% ipython --no-banner

In [1]: import numpy as np

In [2]: from numpy import linalg as LA

In [3]: np.set_printoptions(suppress=True, linewidth=200)

In [4]: mat = np.load("x.npy")

In [5]: print(mat.round(2))
[[ 1.    0.    0.    0.    0.    0.    0.    0.    0.    0.    0.    0.    0.    0.    0.  ]
 [ 0.    1.    0.    0.    0.    0.    0.    0.    0.    0.    0.    0.    0.    0.    0.  ]
 [ 0.    0.    1.    0.    0.    0.    0.    0.    0.    0.    0.    0.    0.    0.    0.  ]
 [ 0.    0.    0.    1.    0.    0.    0.    0.    0.    0.    0.    0.    0.    0.    0.  ]
 [ 0.    0.    0.    0.    1.    0.    0.    0.    0.    0.    0.    0.    0.    0.    0.  ]
 [ 0.    0.    0.    0.    0.    1.    0.    0.    0.    0.    0.    0.    0.    0.    0.  ]
 [ 0.    0.    0.    0.    0.    0.   -0.71  0.71  0.    0.    0.    0.    0.    0.    0.  ]
 [ 0.    0.    0.    0.    0.    0.   -0.71 -0.71  0.    0.    0.    0.    0.    0.    0.  ]
 [ 0.    0.    0.    0.    0.    0.    0.    0.    1.    0.    0.    0.    0.    0.    0.  ]
 [ 0.    0.    0.    0.    0.    0.    0.    0.    0.    1.    0.    0.    0.    0.    0.  ]
 [ 0.    0.    0.    0.    0.    0.    0.    0.    0.    0.    1.    0.    0.    0.    0.  ]
 [ 0.    0.    0.    0.    0.    0.    0.    0.    0.    0.    0.    1.    0.    0.    0.  ]
 [ 0.    0.    0.    0.    0.    0.    0.    0.    0.    0.    0.    0.    1.    0.    0.  ]
 [ 0.    0.    0.    0.    0.    0.    0.    0.    0.    0.    0.    0.    0.    1.    0.  ]
 [ 0.    0.    0.    0.    0.    0.    0.    0.    0.    0.    0.    0.    0.    0.    1.  ]]

In [6]: def softmax(z):
   ...:     e = np.exp(z - z.max(axis=-1, keepdims=True))
   ...:     return e / e.sum(axis=-1, keepdims=True)
   ...: 

In [7]: print(np.round(softmax(mat[4] + -3), 2))
[0.06 0.06 0.06 0.06 0.16 0.06 0.06 0.06 0.06 0.06 0.06 0.06 0.06 0.06 0.06]

In [8]: print(np.round(softmax(10 * mat[4]), 2) + 0)
[0. 0. 0. 0. 1. 0. 0. 0. 0. 0. 0. 0. 0. 0. 0.]

In [9]: S = mat @ mat.T / np.sqrt(15)

In [10]: print(softmax(S).round(6).argmax(axis=1))
[ 0  1  2  3  4  5  6  7  8  9 10 11 12 13 14]

In [11]: x0 = np.array([0, 1, 3, 0, 1, 3, 3, 3, 0, 2, 3, 0, 1, 0, 0])

In [12]: target = mat @ x0

In [13]: print(target.round(2) + 0)
[ 0.    1.    3.    0.    1.    3.    0.   -4.24  0.    2.    3.    0.    1.    0.    0.  ]

In [14]: print(np.round(LA.solve(mat, 3 * target), 2))
[0. 3. 9. 0. 3. 9. 9. 9. 0. 6. 9. 0. 3. 0. 0.]

In [15]: print(np.round(LA.solve(mat, target), 2))
[0. 1. 3. 0. 1. 3. 3. 3. 0. 2. 3. 0. 1. 0. 0.]

In [16]: print(np.round(LA.solve(mat.T, mat[1]), 2))
[ 0.  1.  0.  0.  0.  0.  0. -0.  0.  0.  0.  0.  0.  0.  0.]

In [17]: print(np.round(LA.solve(mat, target + mat[:, 10]), 2))
[0. 1. 3. 0. 1. 3. 3. 3. 0. 2. 4. 0. 1. 0. 0.]

In [18]: x0 = np.array([5, 3, 5, 2, 2, 3, 2, 2, 2, 1, 4, 4, 4, 2, 1])

In [19]: target = mat @ x0

In [20]: beta, lr = np.zeros(15), 1 / LA.norm(mat, 2) ** 2

In [21]: for i in range(30):
    ...:     beta -= lr * mat.T @ (mat @ beta - target)
    ...:     if i % 10 == 0: print(i, round(LA.norm(mat @ beta - target), 2))
    ...: 
0 0.0
10 0.0
20 0.0

In [22]: print(beta.round(2))
[5. 3. 5. 2. 2. 3. 2. 2. 2. 1. 4. 4. 4. 2. 1.]

In [23]: print(np.round(LA.cond(mat), 2))
1.0

In [24]: print(np.round(np.sort(LA.eigvals(mat).real), 2))
[-0.71 -0.71  1.    1.    1.    1.    1.    1.    1.    1.    1.    1.    1.    1.    1.  ]

In [25]: print(round(float(LA.det(mat)), 2))
1.0

In [26]: print(np.round(LA.norm(mat, axis=0), 2))
[1. 1. 1. 1. 1. 1. 1. 1. 1. 1. 1. 1. 1. 1. 1.]

In [27]: print(mat[:, 3] @ mat[:, 6])
0.0

In [28]: print(np.round(LA.svd(mat, compute_uv=False), 2))
[1. 1. 1. 1. 1. 1. 1. 1. 1. 1. 1. 1. 1. 1. 1.]

In [29]: X = np.load("out15.npy")

In [30]: print(X)
[[-0.17 -0.18  0.   -0.15  0.01  0.19 -0.11 -0.2 ]
 [-2.16 -2.13  0.01 -2.14  0.04  2.17 -1.08 -2.14]
 [ 2.05  2.04  0.02  2.04 -0.02 -2.07  1.01  2.01]
 [ 0.63  0.66  0.02  0.67  0.01 -0.62  0.32  0.64]
 [ 0.82  0.82 -0.02  0.84  0.01 -0.84  0.42  0.83]
 [-3.38 -3.35 -0.01 -3.34  0.03  3.35 -1.69 -3.33]
 [ 1.57  1.58 -0.01  1.57 -0.01 -1.56  0.79  1.59]
 [ 0.58  0.58  0.03  0.55  0.   -0.56  0.29  0.59]
 [-3.17 -3.23 -0.01 -3.19 -0.03  3.22 -1.61 -3.21]
 [ 0.11  0.1  -0.02  0.15  0.03 -0.1   0.06  0.15]
 [-5.18 -5.21 -0.04 -5.22  0.03  5.17 -2.58 -5.2 ]
 [-1.12 -1.14  0.01 -1.16  0.    1.15 -0.58 -1.17]
 [ 2.6   2.57  0.    2.63  0.   -2.62  1.32  2.64]
 [-0.74 -0.79 -0.01 -0.74 -0.02  0.75 -0.38 -0.73]
 [-0.51 -0.52  0.01 -0.5  -0.01  0.52 -0.25 -0.51]
 [ 1.5   1.53  0.    1.52 -0.01 -1.5   0.75  1.5 ]
 [-0.3  -0.31  0.   -0.31  0.01  0.3  -0.15 -0.34]
 [ 0.2   0.15  0.03  0.16 -0.01 -0.18  0.07  0.18]
 [-2.17 -2.18 -0.04 -2.17  0.01  2.15 -1.09 -2.17]
 [ 1.11  1.11 -0.02  1.13  0.04 -1.1   0.59  1.12]
 [ 3.68  3.66 -0.02  3.67  0.01 -3.68  1.83  3.68]
 [-0.96 -0.99 -0.02 -0.96  0.    0.99 -0.5  -0.97]
 [-1.45 -1.42  0.02 -1.46  0.    1.45 -0.73 -1.49]
 [-1.11 -1.15  0.04 -1.11  0.    1.12 -0.59 -1.09]
 [ 2.74  2.74  0.    2.71  0.02 -2.75  1.38  2.72]
 [ 3.05  3.05  0.    3.09 -0.03 -3.04  1.51  3.03]]

In [31]: proj = X @ LA.solve(X.T @ X, X.T)

In [32]: print(np.allclose(proj @ proj, proj))
True

In [33]: Uu, sigma, Vt = LA.svd(X)

In [34]: print(sigma.round(2))
[24.37  0.13  0.12  0.11  0.09  0.06  0.06  0.05]

In [35]: print(np.argmax(sigma[:-1] / (sigma[1:] + 1e-6)) + 1)
1

In [36]: M2 = Uu[:, :1] @ np.diag(sigma[:1]) @ Vt[:1]

In [37]: print(round(LA.norm(X - M2, 2), 2), round(float(sigma[1]), 2))
0.13 0.13

In [38]: print(np.round(np.abs(X - M2).max(), 2))
0.04

In [39]: print(LA.matrix_rank(X, rtol=0.05))
1

In [40]: print(LA.matrix_rank(M2))
1
